$ python3 -q
>>> import numpy as np
>>> from numpy import linalg as LA
>>> np.set_printoptions(precision=2, suppress=True, linewidth=160, sign=" ")
>>> M2 = np.array([[1, 1], [1, -1]])
>>> rng = np.random.default_rng(552507)
>>> M = np.kron(M2, np.kron(M2, M2))[rng.permutation(8)][:5]
>>> M
array([[ 1,  1, -1, -1,  1,  1, -1, -1],
       [ 1, -1, -1,  1,  1, -1, -1,  1],
       [ 1, -1,  1, -1,  1, -1,  1, -1],
       [ 1, -1,  1, -1, -1,  1, -1,  1],
       [ 1,  1,  1,  1, -1, -1, -1, -1]])
>>> ang = np.radians(90)
>>> r_ = np.eye(8)
>>> r_[3, 3] = r_[6, 6] = np.cos(ang)
>>> r_[3, 6], r_[6, 3] = -np.sin(ang), np.sin(ang)
>>> r_.round(2) + 0
array([[ 1.,  0.,  0.,  0.,  0.,  0.,  0.,  0.],
       [ 0.,  1.,  0.,  0.,  0.,  0.,  0.,  0.],
       [ 0.,  0.,  1.,  0.,  0.,  0.,  0.,  0.],
       [ 0.,  0.,  0.,  0.,  0.,  0., -1.,  0.],
       [ 0.,  0.,  0.,  0.,  1.,  0.,  0.,  0.],
       [ 0.,  0.,  0.,  0.,  0.,  1.,  0.,  0.],
       [ 0.,  0.,  0.,  1.,  0.,  0.,  0.,  0.],
       [ 0.,  0.,  0.,  0.,  0.,  0.,  0.,  1.]])
>>> M2 = M @ r_.T
>>> M2
array([[ 1.,  1., -1.,  1.,  1.,  1., -1., -1.],
       [ 1., -1., -1.,  1.,  1., -1.,  1.,  1.],
       [ 1., -1.,  1., -1.,  1., -1., -1., -1.],
       [ 1., -1.,  1.,  1., -1.,  1., -1.,  1.],
       [ 1.,  1.,  1.,  1., -1., -1.,  1., -1.]])
>>> LA.svd(M, compute_uv=False), LA.svd(M2, compute_uv=False)
(array([ 2.83,  2.83,  2.83,  2.83,  2.83]), array([ 2.83,  2.83,  2.83,  2.83,  2.83]))
